>>> import numpy as np
>>> np.set_printoptions(suppress=True, linewidth=200)
>>> tidy = lambda a: np.round(a, 2) + 0
>>> rng = np.random.default_rng(453146)
>>> X = np.triu(rng.random((10, 10)) < 0.2, 1).astype(int)
>>> X = X + X.T
>>> print(X)
[[0 0 0 0 0 0 0 0 0 0]
 [0 0 0 1 0 0 1 1 0 0]
 [0 0 0 1 0 1 0 0 0 0]
 [0 1 1 0 0 0 0 0 0 0]
 [0 0 0 0 0 0 0 0 0 0]
 [0 0 1 0 0 0 0 0 0 0]
 [0 1 0 0 0 0 0 1 1 0]
 [0 1 0 0 0 0 1 0 0 0]
 [0 0 0 0 0 0 1 0 0 0]
 [0 0 0 0 0 0 0 0 0 0]]
>>> # columns 0 and 4 are equal
>>> rank = np.linalg.matrix_rank(X)
>>> print(rank)
6
>>> ns = np.linalg.svd(X)[2][rank:].T
>>> print(ns.shape)
(10, 4)
>>> print(np.linalg.matrix_rank(X.T @ X), np.linalg.matrix_rank(X @ X.T))
6 6
>>> print([int(np.linalg.matrix_rank(np.delete(X, i, axis=0))) for i in range(10)])
[6, 5, 5, 6, 6, 6, 5, 6, 6, 6]
>>> print([int(np.linalg.matrix_rank(X[:i])) for i in range(1, len(X) + 1)])
[0, 1, 2, 3, 3, 4, 5, 6, 6, 6]
>>> U, s, VT = np.linalg.svd(X)
>>> vecs = VT[:(s > 1e-8).sum()]
>>> x = X[0] + -3 * X[8] + rng.integers(2) * np.eye(10)[3]
>>> print(x)
[ 0.  0.  0.  0.  0.  0. -3.  0.  0.  0.]
>>> print(np.linalg.matrix_rank(np.vstack([X, x])))
6
>>> print(tidy(np.linalg.norm(x - vecs.T @ vecs @ x)))
0.0
>>> U, s, VT = np.linalg.svd(X)
>>> print(np.argmax(s[:-1] / (s[1:] + 1e-6)) + 1)
6
>>> M2 = U[:, :6] @ np.diag(s[:6]) @ VT[:6]
>>> print(np.linalg.matrix_rank(X, rtol=0.05))
6
>>> print(tidy(np.linalg.norm(X - M2, 2)), tidy(s[6]))
0.0 0.0
>>> print(X.reshape(2, -1))
[[0 0 0 0 0 0 0 0 0 0 0 0 0 1 0 0 1 1 0 0 0 0 0 1 0 1 0 0 0 0 0 1 1 0 0 0 0 0 0 0 0 0 0 0 0 0 0 0 0 0]
 [0 0 1 0 0 0 0 0 0 0 0 1 0 0 0 0 0 1 1 0 0 1 0 0 0 0 1 0 0 0 0 0 0 0 0 0 1 0 0 0 0 0 0 0 0 0 0 0 0 0]]
>>> print(X.reshape(-1, 2))
[[0 0]
 [0 0]
 [0 0]
 [0 0]
 [0 0]
 [0 0]
 [0 1]
 [0 0]
 [1 1]
 [0 0]
 [0 0]
 [0 1]
 [0 1]
 [0 0]
 [0 0]
 [0 1]
 [1 0]
 [0 0]
 [0 0]
 [0 0]
 [0 0]
 [0 0]
 [0 0]
 [0 0]
 [0 0]
 [0 0]
 [1 0]
 [0 0]
 [0 0]
 [0 0]
 [0 1]
 [0 0]
 [0 0]
 [0 1]
 [1 0]
 [0 1]
 [0 0]
 [0 0]
 [1 0]
 [0 0]
 [0 0]
 [0 0]
 [0 0]
 [1 0]
 [0 0]
 [0 0]
 [0 0]
 [0 0]
 [0 0]
 [0 0]]
>>> blk = X.reshape(10, 2, -1)
>>> print(np.einsum("ihd,jhd->hij", blk, blk).shape)
(2, 10, 10)
>>> print(blk[:, 0])
[[0 0 0 0 0]
 [0 0 0 1 0]
 [0 0 0 1 0]
 [0 1 1 0 0]
 [0 0 0 0 0]
 [0 0 1 0 0]
 [0 1 0 0 0]
 [0 1 0 0 0]
 [0 0 0 0 0]
 [0 0 0 0 0]]
>>> print(blk.transpose(1, 0, 2))
[[[0 0 0 0 0]
  [0 0 0 1 0]
  [0 0 0 1 0]
  [0 1 1 0 0]
  [0 0 0 0 0]
  [0 0 1 0 0]
  [0 1 0 0 0]
  [0 1 0 0 0]
  [0 0 0 0 0]
  [0 0 0 0 0]]

 [[0 0 0 0 0]
  [0 1 1 0 0]
  [1 0 0 0 0]
  [0 0 0 0 0]
  [0 0 0 0 0]
  [0 0 0 0 0]
  [0 0 1 1 0]
  [0 1 0 0 0]
  [0 1 0 0 0]
  [0 0 0 0 0]]]
>>> ev, vecs = np.linalg.eigh(X)
>>> print(tidy(np.abs(vecs[:, -1])))
[0.   0.56 0.16 0.31 0.   0.07 0.54 0.47 0.23 0.  ]
>>> print(tidy(vecs.T @ vecs))
[[1. 0. 0. 0. 0. 0. 0. 0. 0. 0.]
 [0. 1. 0. 0. 0. 0. 0. 0. 0. 0.]
 [0. 0. 1. 0. 0. 0. 0. 0. 0. 0.]
 [0. 0. 0. 1. 0. 0. 0. 0. 0. 0.]
 [0. 0. 0. 0. 1. 0. 0. 0. 0. 0.]
 [0. 0. 0. 0. 0. 1. 0. 0. 0. 0.]
 [0. 0. 0. 0. 0. 0. 1. 0. 0. 0.]
 [0. 0. 0. 0. 0. 0. 0. 1. 0. 0.]
 [0. 0. 0. 0. 0. 0. 0. 0. 1. 0.]
 [0. 0. 0. 0. 0. 0. 0. 0. 0. 1.]]
>>> print(tidy(np.linalg.svd(X, compute_uv=False)))
[2.34 1.81 1.41 1.41 1.   0.47 0.   0.   0.   0.  ]
>>> print((ev > 1e-8).sum(), (ev < -1e-8).sum())
3 3
>>> print(np.abs(vecs[:, -1]).round(6).argmax())
1
>>> print(tidy(vecs @ np.diag(ev) @ vecs.T))
[[0. 0. 0. 0. 0. 0. 0. 0. 0. 0.]
 [0. 0. 0. 1. 0. 0. 1. 1. 0. 0.]
 [0. 0. 0. 1. 0. 1. 0. 0. 0. 0.]
 [0. 1. 1. 0. 0. 0. 0. 0. 0. 0.]
 [0. 0. 0. 0. 0. 0. 0. 0. 0. 0.]
 [0. 0. 1. 0. 0. 0. 0. 0. 0. 0.]
 [0. 1. 0. 0. 0. 0. 0. 1. 1. 0.]
 [0. 1. 0. 0. 0. 0. 1. 0. 0. 0.]
 [0. 0. 0. 0. 0. 0. 1. 0. 0. 0.]
 [0. 0. 0. 0. 0. 0. 0. 0. 0. 0.]]
>>> m1 = np.loadtxt("out7.csv", delimiter=",")
>>> print(m1)
[[ 1. -1.  1. -1.]
 [ 1.  0.  0.  0.]
 [ 1.  1.  1.  1.]]
>>> gram = m1.T @ m1
>>> print(np.diag(gram))
[3. 2. 2. 2.]
>>> print(np.trace(gram), (m1 ** 2).sum())
9.0 9.0
>>> t = np.radians(72)
>>> r_ = np.eye(4)
>>> r_[2, 2] = r_[3, 3] = np.cos(t)
>>> r_[2, 3], r_[3, 2] = -np.sin(t), np.sin(t)
>>> print(tidy(r_))
[[ 1.    0.    0.    0.  ]
 [ 0.    1.    0.    0.  ]
 [ 0.    0.    0.31 -0.95]
 [ 0.    0.    0.95  0.31]]
>>> M2 = m1 @ r_.T
>>> print(tidy(M2))
[[ 1.   -1.    1.26  0.64]
 [ 1.    0.    0.    0.  ]
 [ 1.    1.   -0.64  1.26]]
>>> print(tidy(np.linalg.svd(m1, compute_uv=False)), tidy(np.linalg.svd(M2, compute_uv=False)))
[2.14 2.   0.66] [2.14 2.   0.66]
>>> print(tidy(np.linalg.det(r_)), tidy(np.trace(r_)))
1.0 2.62
>>> print(np.allclose(m1 @ m1.T, M2 @ M2.T))
True
>>> print(tidy(np.linalg.norm(m1[1], 1)), tidy(np.linalg.norm(m1[1], np.inf)))
1.0 1.0
>>> print(m1[1] @ m1[0])
1.0
>>> print(tidy(np.linalg.norm(m1, axis=0)))
[1.73 1.41 1.41 1.41]
>>> print(np.unravel_index(np.abs(X).argmax(), X.shape))
(np.int64(1), np.int64(3))
>>> print(X.shape)
(10, 10)
>>> print(np.linalg.matrix_rank(X))
6
>>> print(X.mean(axis=0))
[0.  0.3 0.2 0.2 0.  0.1 0.3 0.2 0.1 0. ]
>>> print(X - X[0])
[[0 0 0 0 0 0 0 0 0 0]
 [0 0 0 1 0 0 1 1 0 0]
 [0 0 0 1 0 1 0 0 0 0]
 [0 1 1 0 0 0 0 0 0 0]
 [0 0 0 0 0 0 0 0 0 0]
 [0 0 1 0 0 0 0 0 0 0]
 [0 1 0 0 0 0 0 1 1 0]
 [0 1 0 0 0 0 1 0 0 0]
 [0 0 0 0 0 0 1 0 0 0]
 [0 0 0 0 0 0 0 0 0 0]]
>>> print(np.abs(X).max())
1
>>> print(tidy(np.linalg.svd(X, compute_uv=False)))
[2.34 1.81 1.41 1.41 1.   0.47 0.   0.   0.   0.  ]
>>> print(X.sum(axis=1))
[0 3 2 2 0 1 3 2 1 0]
>>> f = np.array([-3, 3])
>>> print(np.polyval(f, m1[2]))
[0. 0. 0. 0.]
>>> W0 = np.load("data.npy")
>>> print(W0)
[[2 0 2 0]
 [3 2 3 2]
 [2 0 2 0]
 [3 2 3 2]]
>>> # columns 0 and 2 are equal
>>> print(np.argsort(-np.linalg.norm(W0, axis=0).round(6), kind="stable")[:3])
[0 2 1]
>>> print([round(float(x), 2) for x in np.linalg.svd(W0, compute_uv=False)[:3]])
[8.0, 2.0, 0.0]
>>> print(np.linalg.cond(W0) > 100)
True
>>> print(tidy(np.linalg.norm(W0, 2) / np.linalg.norm(W0)))
0.97
>>> A = np.loadtxt("dump.csv", delimiter=",")
>>> print(A)
[[ 3.  4.  5.  6.]
 [ 7.  8.  9. 10.]
 [11. 12. 13. 14.]
 [15. 16. 17. 18.]
 [19. 20. 21. 22.]
 [23. 24. 25. 26.]]
>>> # looks like rank 2
>>> U, s, VT = np.linalg.svd(A)
>>> print(tidy(s))
[78.68  2.33  0.    0.  ]
>>> M2 = U[:, :2] @ np.diag(s[:2]) @ VT[:2]
>>> print(tidy(np.abs(A - M2).max()))
0.0
>>> print(tidy(np.linalg.norm(A - M2, 2)), tidy(s[2]))
0.0 0.0
>>> print(tidy(np.linalg.norm(A - M2) / np.linalg.norm(A)))
0.0
>>> print(tidy(M2))
[[ 3.  4.  5.  6.]
 [ 7.  8.  9. 10.]
 [11. 12. 13. 14.]
 [15. 16. 17. 18.]
 [19. 20. 21. 22.]
 [23. 24. 25. 26.]]
>>> print(np.linalg.matrix_rank(A, rtol=0.05))
1
>>> print([round(float(x), 2) for x in np.linalg.svd(A, compute_uv=False)[:3]])
[78.68, 2.33, 0.0]
>>> print(np.argsort(-np.linalg.norm(A, axis=0).round(6), kind="stable")[:3])
[3 2 1]
>>> print(tidy(np.linalg.norm(A, 2) / np.linalg.norm(A)))
1.0
>>> print(np.linalg.matrix_rank(A, rtol=0.1))
1
>>> print(tidy(A @ np.linalg.pinv(A) @ A))
[[ 3.  4.  5.  6.]
 [ 7.  8.  9. 10.]
 [11. 12. 13. 14.]
 [15. 16. 17. 18.]
 [19. 20. 21. 22.]
 [23. 24. 25. 26.]]
>>> print(tidy(np.trace(np.linalg.pinv(A) @ A)))
2.0
>>> print(np.abs(np.diag(np.linalg.qr(A)[1])) > 1e-9)
[ True  True False False]
>>> print(np.linalg.lstsq(A[:-1].T, A[-1])[2])
2
>>> rank = np.linalg.matrix_rank(A)
>>> print(rank)
2
>>> ns = np.linalg.svd(A)[2][rank:].T
>>> print([int(np.linalg.matrix_rank(np.delete(A, i, axis=0))) for i in range(6)])
[2, 2, 2, 2, 2, 2]
>>> print(np.allclose(A @ ns, 0))
True
>>> print([int(np.linalg.matrix_rank(A[:i])) for i in range(1, len(A) + 1)])
[1, 2, 2, 2, 2, 2]
>>> print(tidy(A @ ns))
[[0. 0.]
 [0. 0.]
 [0. 0.]
 [0. 0.]
 [0. 0.]
 [0. 0.]]
>>> print([int(np.linalg.matrix_rank(A[:, :j + 1])) for j in range(4)])
[1, 2, 2, 2]
>>> E = np.load("arr.npy")
>>> print(E)
[[ 0  0 -1  0  0  0  0  0  0  0]
 [ 0  0  0  0  2  0  0  0  0  0]
 [ 0  0  0  0  0  0  0  0  0  0]
 [ 0  0  0  0  0 -1  0  0  0  0]
 [ 0  1  0  0  0  0  0  0  0  0]
 [ 0  0  0  0  0  0 -1  0  0  0]
 [ 2  0  0  0  0  0  0  0  0  0]
 [ 0  0  0  1  0  0  0  0  0  0]
 [ 0  0  0  0  0  0  0  0 -2  0]
 [ 0  0  0  0  0  0  0  2  0  0]]
>>> # rank 9
>>> print(np.allclose(E @ E.T, E.T @ E))
False
>>> print(np.trace(E))
-2
>>> print((E - E.T) / 2)
[[ 0.   0.  -0.5  0.   0.   0.  -1.   0.   0.   0. ]
 [ 0.   0.   0.   0.   0.5  0.   0.   0.   0.   0. ]
 [ 0.5  0.   0.   0.   0.   0.   0.   0.   0.   0. ]
 [ 0.   0.   0.   0.   0.  -0.5  0.  -0.5  0.   0. ]
 [ 0.  -0.5  0.   0.   0.   0.   0.   0.   0.   0. ]
 [ 0.   0.   0.   0.5  0.   0.  -0.5  0.   0.   0. ]
 [ 1.   0.   0.   0.   0.   0.5  0.   0.   0.   0. ]
 [ 0.   0.   0.   0.5  0.   0.   0.   0.   0.  -1. ]
 [ 0.   0.   0.   0.   0.   0.   0.   0.   0.   0. ]
 [ 0.   0.   0.   0.   0.   0.   0.   1.   0.   0. ]]
>>> print(tidy(np.sort(np.abs(np.linalg.eigvals(E)))))
[0.   0.   0.   0.   0.   0.   0.   1.41 1.41 2.  ]
>>> print(tidy(np.abs(np.linalg.eigvals(E)).max()))
2.0
>>> print(E @ E)
[[ 0  0  0  0  0  0  0  0  0  0]
 [ 0  2  0  0  0  0  0  0  0  0]
 [ 0  0  0  0  0  0  0  0  0  0]
 [ 0  0  0  0  0  0  1  0  0  0]
 [ 0  0  0  0  2  0  0  0  0  0]
 [-2  0  0  0  0  0  0  0  0  0]
 [ 0  0 -2  0  0  0  0  0  0  0]
 [ 0  0  0  0  0 -1  0  0  0  0]
 [ 0  0  0  0  0  0  0  0  4  0]
 [ 0  0  0  2  0  0  0  0  0  0]]
>>> print((E + E.T) / 2)
[[ 0.   0.  -0.5  0.   0.   0.   1.   0.   0.   0. ]
 [ 0.   0.   0.   0.   1.5  0.   0.   0.   0.   0. ]
 [-0.5  0.   0.   0.   0.   0.   0.   0.   0.   0. ]
 [ 0.   0.   0.   0.   0.  -0.5  0.   0.5  0.   0. ]
 [ 0.   1.5  0.   0.   0.   0.   0.   0.   0.   0. ]
 [ 0.   0.   0.  -0.5  0.   0.  -0.5  0.   0.   0. ]
 [ 1.   0.   0.   0.   0.  -0.5  0.   0.   0.   0. ]
 [ 0.   0.   0.   0.5  0.   0.   0.   0.   0.   1. ]
 [ 0.   0.   0.   0.   0.   0.   0.   0.  -2.   0. ]
 [ 0.   0.   0.   0.   0.   0.   0.   1.   0.   0. ]]
